In [1]: import numpy as np

In [2]: np.set_printoptions(precision=2, suppress=True, linewidth=200, legacy="1.25")

In [3]: rnd = lambda a: np.round(a, 2) + 0

In [4]: F = np.load("arr.npy")

In [5]: F
Out[5]: 
array([[ -5.73,   3.17, -18.9 ],
       [ -0.8 ,   5.67, -19.16],
       [-16.21,  -7.82,  -8.73],
       [ 14.02,  11.1 ,   8.96],
       [-18.74,  -0.71,  -6.95],
       [ -0.93,   8.74, -17.97],
       [ -7.18, -18.47,   2.72],
       [ -9.05,  -0.57,  17.82],
       [ 16.35,   7.16,  -9.01],
       [ -8.72,  17.83,   2.48],
       [ 11.73,  12.69, -10.07],
       [ 18.39,  -5.18,  -5.9 ],
       [-16.3 , -10.12,  -5.66],
       [-17.54,   9.28,  -2.48],
       [  6.19,  12.38,  14.44],
       [ 16.32, -11.52,   1.01],
       [-10.91,  -1.82,  16.66],
       [ -0.7 , -15.44, -12.7 ],
       [ -0.65, -17.35,   9.93],
       [ 13.76,  -9.15, -11.26],
       [  7.2 ,   2.1 ,  18.54],
       [-18.36,   3.21,  -7.24],
       [ 16.76,  -9.38,   5.57],
       [  2.99,  13.89, -14.08]])

In [6]: hat = F @ np.linalg.solve(F.T @ F, F.T)

In [7]: rnd(np.trace(hat))
Out[7]: 3.0

In [8]: np.allclose(hat @ hat, hat)
Out[8]: True

In [9]: rnd(np.linalg.eigvalsh(hat))
Out[9]: array([0., 0., 0., 0., 0., 0., 0., 0., 0., 0., 0., 0., 0., 0., 0., 0., 0., 0., 0., 0., 0., 1., 1., 1.])

In [10]: cov = F.T @ F

In [11]: rnd(np.linalg.svd(F, compute_uv=False) ** 2)
Out[11]: array([3750.68, 3348.43, 2500.85])

In [12]: rnd(np.linalg.eigvalsh(cov)[::-1])
Out[12]: array([3750.68, 3348.43, 2500.85])

In [13]: rnd(np.trace(cov)), rnd((F ** 2).sum())
Out[13]: (9599.95, 9599.95)

In [14]: np.linalg.matrix_rank(cov)
Out[14]: 3

In [15]: np.allclose(cov, cov.T)
Out[15]: True

In [16]: Z = F[[3, 18]].astype(float)

In [17]: for _ in range(4):
    ...:     z = np.linalg.norm(F[:, None] - Z, axis=-1).argmin(axis=1)
    ...:     Z = np.array([F[z == j].mean(axis=0) for j in range(2)])
    ...: 

In [18]: z
Out[18]: array([0, 0, 1, 0, 1, 0, 1, 1, 0, 0, 0, 0, 1, 1, 0, 0, 1, 1, 1, 0, 1, 1, 0, 0])

In [19]: rnd(Z)
Out[19]: 
array([[ 7.72,  4.42, -5.68],
       [-9.86, -5.25,  1.99]])

In [20]: mat = np.load("mat.npy")

In [21]: mat
Out[21]: 
array([[0., 0., 0., 2.],
       [0., 0., 0., 2.],
       [0., 0., 0., 0.],
       [2., 2., 0., 0.]])

In [22]: # splits into 2 blocks

In [23]: Uu, sigma, Vt = np.linalg.svd(mat)

In [24]: np.argmax(sigma[:-1] / (sigma[1:] + 1e-6)) + 1
Out[24]: 2

In [25]: rnd(sigma)
Out[25]: array([2.83, 2.83, 0.  , 0.  ])

In [26]: out = Uu[:, :2] @ np.diag(sigma[:2]) @ Vt[:2]

In [27]: np.linalg.matrix_rank(mat, rtol=0.05)
Out[27]: 2

In [28]: Z = np.array([[0.6, 1.6, 0.2], [-0.5, 0.2, -0.7]])

In [29]: rng = np.random.default_rng(48)

In [30]: W0 = np.array([[-1, 0],
    ...:     [4, 5],
    ...:     [0, 2],
    ...:     [2, -5],
    ...:     [0, -1],
    ...:     [1, -1],
    ...:     [4, -2],
    ...:     [-5, 4],
    ...:     [-2, -3],
    ...:     [-4, -3],
    ...:     [-3, -1],
    ...:     [5, -5],
    ...:     [-2, -3],
    ...:     [2, 4],
    ...:     [0, 0],
    ...:     [-1, -3],
    ...:     [-1, -3],
    ...:     [-5, 1],
    ...:     [3, 2],
    ...:     [2, -2],
    ...:     [-5, 4],
    ...:     [-3, -3],
    ...:     [-4, 1],
    ...:     [4, -4],
    ...:     [-2, 2],
    ...:     [5, -4],
    ...:     [-2, 0],
    ...:     [3, -3]]) @ Z + 0.3 * rng.normal(size=(28, 3))

In [31]: rnd(W0)
Out[31]: 
array([[-0.69, -1.2 , -0.14],
       [ 0.32,  7.45, -3.01],
       [-0.74,  0.21, -1.28],
       [ 4.05,  2.42,  4.  ],
       [ 0.18, -0.21,  0.48],
       [ 1.5 ,  1.57,  1.16],
       [ 3.73,  6.13,  2.07],
       [-5.03, -7.23, -4.  ],
       [ 0.34, -4.04,  1.74],
       [-0.98, -7.  ,  2.02],
       [-1.43, -4.74, -0.25],
       [ 5.64,  7.26,  4.58],
       [ 0.28, -3.64,  2.03],
       [-0.06,  3.65, -2.28],
       [ 0.39,  0.23,  0.46],
       [ 1.28, -2.16,  1.93],
       [ 0.55, -2.4 ,  1.71],
       [-3.01, -7.53, -1.95],
       [ 0.85,  5.21, -0.9 ],
       [ 1.98,  2.58,  2.37],
       [-5.53, -7.73, -3.3 ],
       [-0.24, -5.48,  1.7 ],
       [-3.1 , -6.26, -2.02],
       [ 3.91,  6.01,  3.94],
       [-2.24, -2.95, -1.54],
       [ 5.18,  7.22,  3.8 ],
       [-1.47, -3.23, -0.46],
       [ 3.2 ,  3.91,  2.95]])

In [32]: x = np.array([-9, 8, 3])

In [33]: y = W0 @ x

In [34]: beta, lr = np.zeros(3), 1 / np.linalg.norm(W0, 2) ** 2

In [35]: for i in range(50):
    ...:     beta -= lr * W0.T @ (W0 @ beta - y)
    ...:     if i % 10 == 0: print(i, round(np.linalg.norm(W0 @ beta - y), 2))
    ...: 
0 56.82
10 16.55
20 14.93
30 14.55
40 14.19

In [36]: rnd(beta)
Out[36]: array([-1.59,  5.74, -2.41])

In [37]: Z = np.sign(np.array([[-1, 0, 1, 0], [1, -2, -1, -1], [-1, 0, 0, -2], [-2, 0, 2, 2]]))

In [38]: out = (np.tril(Z, -1) + np.eye(4)) @ (np.triu(Z, 1) + np.eye(4))

In [39]: w = np.array([0, -1, -1, -1])

In [40]: A = np.rint(out * w @ np.linalg.inv(out)) + 0

In [41]: A
Out[41]: 
array([[-1.,  0.,  0., -1.],
       [ 0., -1.,  0., -1.],
       [ 0.,  0., -1.,  1.],
       [ 0.,  0.,  0.,  0.]])

In [42]: x = np.array([3, 0, 1, 1])

In [43]: a = np.maximum(A @ x, 0)

In [44]: np.maximum(A @ (3 * x), 0)
Out[44]: array([0., 0., 0., 0.])

In [45]: a
Out[45]: array([0., 0., 0., 0.])

In [46]: Uu, sigma, Vt = np.linalg.svd(A)

In [47]: sigma
Out[47]: array([2., 1., 1., 0.])

In [48]: np.argmax(sigma[:-1] / (sigma[1:] + 1e-6)) + 1
Out[48]: 3

In [49]: out = Uu[:, :3] @ np.diag(sigma[:3]) @ Vt[:3]

In [50]: np.linalg.matrix_rank(out)
Out[50]: 3

In [51]: rnd(out)
Out[51]: 
array([[-1.,  0.,  0., -1.],
       [ 0., -1.,  0., -1.],
       [ 0.,  0., -1.,  1.],
       [ 0.,  0.,  0.,  0.]])

In [52]: np.allclose(A[:-1].T @ np.linalg.lstsq(A[:-1].T, A[-1])[0], A[-1])
Out[52]: True

In [53]: np.abs(np.diag(np.linalg.qr(A)[1])) > 1e-9
Out[53]: array([ True,  True,  True, False])

In [54]: np.linalg.lstsq(A[:-1].T, A[-1])[2]
Out[54]: 3

In [55]: Uu, sigma, Vt = np.linalg.svd(A)

In [56]: evecs = Vt[:(sigma > 1e-8).sum()]

In [57]: x = A[1] + 4 * A[3] + rng.integers(2) * np.eye(4)[0]

In [58]: x
Out[58]: array([ 1., -1.,  0., -1.])

In [59]: np.linalg.matrix_rank(np.vstack([A, x]))
Out[59]: 4

In [60]: np.allclose(evecs.T @ evecs @ x, x)
Out[60]: False

In [61]: rnd(np.diag(evecs.T @ evecs))
Out[61]: array([0.75, 0.75, 0.75, 0.75])

In [62]: K = np.load("test8.npy")

In [63]: K
Out[63]: 
array([[ 0.1 , -0.08,  0.  ],
       [ 0.1 ,  1.8 , -0.5 ],
       [-2.2 , -0.78,  0.4 ],
       [ 0.7 ,  2.08, -0.9 ],
       [ 0.1 , -1.27,  0.4 ],
       [ 2.1 , -4.91,  1.6 ],
       [ 1.4 ,  0.19, -0.1 ],
       [ 1.1 ,  0.88, -0.2 ],
       [ 0.1 ,  2.54, -0.9 ],
       [-1.3 ,  1.76, -0.6 ],
       [-0.5 ,  3.82, -1.2 ],
       [ 0.2 ,  2.83, -0.9 ],
       [ 0.4 ,  0.88, -0.1 ],
       [-1.3 , -6.98,  2.3 ],
       [ 2.  ,  0.1 , -0.1 ],
       [ 0.5 , -3.51,  1.  ],
       [-0.6 ,  7.95, -2.6 ]])

In [64]: cov = np.cov(K, rowvar=False)

In [65]: np.argsort(-K.std(axis=0).round(6), kind="stable")
Out[65]: array([1, 0, 2])

In [66]: rnd(np.polyfit(K[:, 0], K[:, 1], 1))
Out[66]: array([-0.35,  0.49])

In [67]: rnd(np.linalg.eigvalsh(cov)[::-1])
Out[67]: array([13.07,  1.29,  0.01])

In [68]: rnd(np.corrcoef(K[:, 0], K[:, 1])[0, 1])
Out[68]: -0.12

In [69]: np.median(K, axis=0)
Out[69]: array([ 0.1 ,  0.88, -0.1 ])

In [70]: cov.shape
Out[70]: (3, 3)

In [71]: np.argwhere(np.triu(np.abs(np.corrcoef(K.T)) > 0.8, 1))
Out[71]: array([[1, 2]])

In [72]: rnd(cov)
Out[72]: 
array([[ 1.31, -0.46,  0.11],
       [-0.46, 11.8 , -3.84],
       [ 0.11, -3.84,  1.26]])
